>>> import numpy as np
>>> np.set_printoptions(suppress=True, linewidth=120)
>>> mat = np.load("m.npy")
>>> mat.round(2)
array([[-0.15, -0.03,  0.07, -0.73,  0.08,  0.65],
       [ 0.31, -0.83,  0.13, -0.29,  0.09, -0.31],
       [ 0.34,  0.06, -0.87, -0.23, -0.24, -0.06],
       [ 0.09,  0.5 ,  0.24, -0.55,  0.07, -0.61],
       [ 0.77,  0.17,  0.38,  0.08, -0.38,  0.29],
       [ 0.4 ,  0.13, -0.12,  0.11,  0.88,  0.13]])
>>> x = np.array([-2, 0, 0, -1, 2, 0])
>>> np.round(np.linalg.inv(mat), 2)
array([[-0.15,  0.31,  0.34,  0.09,  0.77,  0.4 ],
       [-0.03, -0.83,  0.06,  0.5 ,  0.17,  0.13],
       [ 0.07,  0.13, -0.87,  0.24,  0.38, -0.12],
       [-0.73, -0.29, -0.23, -0.55,  0.08,  0.11],
       [ 0.08,  0.09, -0.24,  0.07, -0.38,  0.88],
       [ 0.65, -0.31, -0.06, -0.61,  0.29,  0.13]])
>>> print(round(float(np.linalg.det(mat)), 2))
-1.0
>>> np.round(np.linalg.norm(x), 2), np.round(np.linalg.norm(mat @ x), 2)
(np.float64(3.0), np.float64(3.0))
>>> [p for p in range(1, 25) if np.allclose(np.linalg.matrix_power(mat, p), np.eye(6))]
[]
>>> K = np.array([[0.0, 0.0, 0.0, 3.0],
...     [0.0, 0.0, 0.0, 3.0],
...     [0.0, 0.0, 0.0, 4.0],
...     [3.0, 3.0, 4.0, 0.0]])
>>> # null space of dimension 2
>>> np.linalg.cond(K) > 100
np.True_
>>> [round(float(x), 2) for x in np.linalg.svd(K, compute_uv=False)[:3]]
[5.83, 5.83, 0.0]
>>> np.linalg.matrix_rank(K, rtol=0.1)
np.int64(2)
>>> np.argsort(-np.linalg.norm(K, axis=0).round(6), kind="stable")[:3]
array([3, 2, 0])
>>> F = np.load("run3.npy")
>>> F
array([[0, 1, 1, 0, 0, 0],
       [1, 0, 0, 0, 1, 0],
       [1, 0, 0, 1, 0, 1],
       [0, 0, 1, 0, 0, 0],
       [0, 1, 0, 0, 0, 1],
       [0, 0, 1, 0, 1, 0]])
>>> rng = np.random.default_rng(23)
>>> z = rng.permutation(6)
>>> z
array([5, 2, 3, 0, 1, 4])
>>> Y = F[z][:, z]
>>> print(np.diag(Y))
[0 0 0 0 0 0]
>>> Y
array([[0, 1, 0, 0, 0, 1],
       [1, 0, 1, 1, 0, 0],
       [0, 1, 0, 0, 0, 0],
       [0, 1, 0, 0, 1, 0],
       [0, 0, 0, 1, 0, 1],
       [1, 0, 0, 0, 1, 0]])
>>> f = np.array([7, 4])
>>> np.array([np.convolve(row, f, "same") for row in F])
array([[ 0,  7, 11,  4,  0,  0],
       [ 7,  4,  0,  0,  7,  4],
       [ 7,  4,  0,  7,  4,  7],
       [ 0,  0,  7,  4,  0,  0],
       [ 0,  7,  4,  0,  0,  7],
       [ 0,  0,  7,  4,  7,  4]])
>>> np.cross(F[5, :3], F[2, :3])
array([0, 1, 0])
>>> np.convolve(F[5], f)
array([0, 0, 7, 4, 7, 4, 0])
>>> vals, V = np.linalg.eigh(F)
>>> x = np.array([1, 0, -3, 0, 2, -3])
>>> np.round(np.linalg.eigvalsh(F[1:, 1:]), 2) + 0
array([-1.73, -1.  ,  0.  ,  1.  ,  1.73])
>>> print(np.round(V * np.abs(vals) @ V.T, 2))
[[ 1.23 -0.02 -0.05  0.45  0.42  0.33]
 [-0.02  1.3   0.35 -0.1  -0.04  0.42]
 [-0.05  0.35  1.66  0.05  0.35 -0.05]
 [ 0.45 -0.1   0.05  0.76 -0.1   0.45]
 [ 0.42 -0.04  0.35 -0.1   1.3  -0.02]
 [ 0.33  0.42 -0.05  0.45 -0.02  1.23]]
>>> np.round(V * np.maximum(vals, 0) @ V.T, 2)
array([[ 0.61,  0.49,  0.47,  0.22,  0.21,  0.17],
       [ 0.49,  0.65,  0.18, -0.05,  0.48,  0.21],
       [ 0.47,  0.18,  0.83,  0.52,  0.18,  0.47],
       [ 0.22, -0.05,  0.52,  0.38, -0.05,  0.22],
       [ 0.21,  0.48,  0.18, -0.05,  0.65,  0.49],
       [ 0.17,  0.21,  0.47,  0.22,  0.49,  0.61]])
>>> print(x @ F @ x)
0
>>> basis = np.sign(np.array([[1, 3, 3, 0], [0, 3, 1, 3], [3, 3, 0, 0], [2, 3, 3, 3]]))
>>> Y = (np.tril(basis, -1) + np.eye(4)) @ (np.triu(basis, 1) + np.eye(4))
>>> vals = np.array([0, 0, 0, 3])
>>> J = np.rint(Y * vals @ np.linalg.inv(Y)) + 0
>>> print(J)
[[ 0.  0.  0.  0.]
 [ 0.  0. -3.  3.]
 [ 0.  0. -3.  3.]
 [ 0.  0. -6.  6.]]
>>> J @ J
array([[  0.,   0.,   0.,   0.],
       [  0.,   0.,  -9.,   9.],
       [  0.,   0.,  -9.,   9.],
       [  0.,   0., -18.,  18.]])
>>> np.round(np.linalg.det(J), 2)
np.float64(0.0)
>>> (np.linalg.matrix_power((J != 0) + (J.T != 0) + np.eye(4), 4) > 0).astype(int)
array([[1, 0, 0, 0],
       [0, 1, 1, 1],
       [0, 1, 1, 1],
       [0, 1, 1, 1]])
>>> round(float(np.trace(np.linalg.pinv(J) @ J)), 2)
1.0
>>> print(np.unique(J.round(6), axis=0).shape)
(3, 4)
>>> np.allclose(J[:-1].T @ np.linalg.lstsq(J[:-1].T, J[-1])[0], J[-1])
True
>>> rk = np.linalg.matrix_rank(J)
>>> print(rk)
1
>>> ns = np.linalg.svd(J)[2][rk:].T
>>> print(ns.shape)
(4, 3)
>>> [int(np.linalg.matrix_rank(np.delete(J, i, axis=0))) for i in range(4)]
[1, 1, 1, 1]
>>> [int(np.linalg.matrix_rank(J[:i])) for i in range(1, len(J) + 1)]
[0, 1, 1, 1]
>>> print(np.round(J @ ns, 2) + 0)
[[0. 0. 0.]
 [0. 0. 0.]
 [0. 0. 0.]
 [0. 0. 0.]]
>>> C2 = J.T @ J
>>> np.diag(C2)
array([ 0.,  0., 54., 54.])
>>> np.trace(C2), (J ** 2).sum()
(np.float64(108.0), np.float64(108.0))
>>> Uu, sv, vt = np.linalg.svd(J)
>>> V = vt[:(sv > 1e-8).sum()]
>>> x = J[0] + 4 * J[1] + rng.integers(2) * np.eye(4)[1]
>>> x
array([  0.,   1., -12.,  12.])
>>> round(float(np.linalg.norm(x - V.T @ V @ x)), 2)
1.0
>>> np.round(np.diag(V.T @ V), 2)
array([0. , 0. , 0.5, 0.5])
>>> E = np.loadtxt("x.csv", delimiter=",")
>>> E
array([[-1.04,  3.03, -0.9 , -0.1 ],
       [-0.99,  3.06, -0.97,  0.  ],
       [-0.9 ,  3.03, -1.08, -0.23],
       [-0.8 ,  3.05, -0.83, -0.04],
       [-0.95,  3.03, -0.79, -0.04],
       [-1.02,  3.12, -0.75, -0.13],
       [-1.09,  2.98, -1.14, -0.09],
       [-0.98,  2.77, -0.98,  0.13],
       [-0.85,  2.94, -1.01, -0.1 ],
       [-1.03,  2.99, -1.16, -0.09],
       [ 0.93, -2.08, -0.91,  3.05],
       [ 0.9 , -2.21, -1.08,  3.05],
       [ 0.99, -1.93, -0.91,  2.95],
       [ 0.86, -2.  , -0.98,  2.92],
       [ 0.94, -1.88, -1.09,  3.06],
       [ 0.8 , -2.  , -1.24,  2.89],
       [ 1.09, -1.91, -0.96,  3.16],
       [ 0.85, -1.99, -0.94,  2.94],
       [ 0.92, -2.01, -0.89,  3.1 ],
       [ 0.7 , -2.09, -1.04,  2.98]])
>>> Y = np.array([[0, 1, 1], [1, -2, 1], [0, 2, -1], [0, 2, -1]])
>>> print(np.vstack([E, Y.T]).shape)
(23, 4)
>>> np.linalg.matrix_rank(E @ Y)
np.int64(3)
>>> np.round(np.einsum("ij->j", E), 2)
array([ -0.67,   9.9 , -19.65,  29.41])
>>> x = np.array([2, -2, 0, 3])
>>> y = E @ x
>>> beta, lr = np.zeros(4), 1 / np.linalg.norm(E, 2) ** 2
>>> for i in range(6):
...     beta -= lr * E.T @ (E @ beta - y)
...     if i % 1 == 0: print(i, round(np.linalg.norm(E @ beta - y), 2))
... 
0 4.5
1 3.06
2 2.12
3 1.52
4 1.16
5 0.95
>>> beta.round(2)
array([ 1.05, -2.56, -0.62,  2.67])
>>> T = np.stack([E, 3 * E, E[::-1]])
>>> np.round(np.linalg.norm(T, axis=(1, 2)), 2)
array([16.08, 48.24, 16.08])
>>> T.shape
(3, 20, 4)
>>> (T @ E.T).shape
(3, 20, 20)
>>> np.linalg.matrix_rank(T.reshape(3, -1))
np.int64(2)
>>> D = np.linalg.norm(E[:, None] - E[None], axis=-1)
>>> D[:5, :5].round(2)
array([[0.  , 0.14, 0.26, 0.26, 0.15],
       [0.14, 0.  , 0.27, 0.24, 0.19],
       [0.26, 0.27, 0.  , 0.33, 0.35],
       [0.26, 0.24, 0.33, 0.  , 0.16],
       [0.15, 0.19, 0.35, 0.16, 0.  ]])
>>> print(np.linalg.matrix_rank(D ** 2))
6
>>> np.round(np.linalg.norm(E - E.mean(axis=0), axis=1), 2)
array([3.15, 3.11, 3.17, 3.07, 3.1 , 3.24, 3.12, 2.81, 3.02, 3.11, 3.17, 3.27, 3.02, 3.02, 3.02, 3.  , 3.15, 3.02,
       3.14, 3.08])
>>> feats = np.load("out11.npy")
>>> feats
array([[ 3.07,  3.04,  3.07, -0.13,  5.2 ,  2.99],
       [ 6.98,  7.08,  8.06, -0.16,  1.89,  3.94],
       [ 3.07,  3.04,  5.95, -0.06,  4.04,  3.97],
       [ 6.12,  6.08,  5.98,  0.15,  2.04,  3.78],
       [ 4.15,  4.05,  4.86, -0.01,  1.04,  4.98]])
>>> Y = feats / np.linalg.norm(feats, axis=1, keepdims=True)
>>> C2 = Y @ Y.T
>>> np.argwhere(np.triu(np.abs(C2) > 0.95, 1))
array([[1, 3],
       [1, 4],
       [3, 4]])
>>> round(float(np.degrees(np.arccos(np.clip(C2[1, 0], -1, 1)))), 2)
34.41
>>> C2[1].round(2)
array([0.82, 1.  , 0.91, 1.  , 0.96])
>>> print((np.abs(C2) > 0.9).astype(int))
[[1 0 1 0 0]
 [0 1 1 1 1]
 [1 1 1 1 1]
 [0 1 1 1 1]
 [0 1 1 1 1]]
>>> print(C2.round(2))
[[1.   0.82 0.94 0.85 0.83]
 [0.82 1.   0.91 1.   0.96]
 [0.94 0.91 1.   0.91 0.92]
 [0.85 1.   0.91 1.   0.97]
 [0.83 0.96 0.92 0.97 1.  ]]
>>> def softmax(z):
...     e = np.exp(z - z.max(axis=-1, keepdims=True))
...     return e / e.sum(axis=-1, keepdims=True)
... 
>>> print(np.round(softmax(feats[0]), 2) + 0)
[0.08 0.08 0.08 0.   0.68 0.07]
>>> S = feats @ feats.T / np.sqrt(6)
>>> np.round(softmax(S), 2) + 0
array([[0.  , 0.99, 0.  , 0.01, 0.  ],
       [0.  , 1.  , 0.  , 0.  , 0.  ],
       [0.  , 1.  , 0.  , 0.  , 0.  ],
       [0.  , 1.  , 0.  , 0.  , 0.  ],
       [0.  , 1.  , 0.  , 0.  , 0.  ]])
>>> softmax(S).round(6).argmax(axis=1)
array([1, 1, 1, 1, 1])
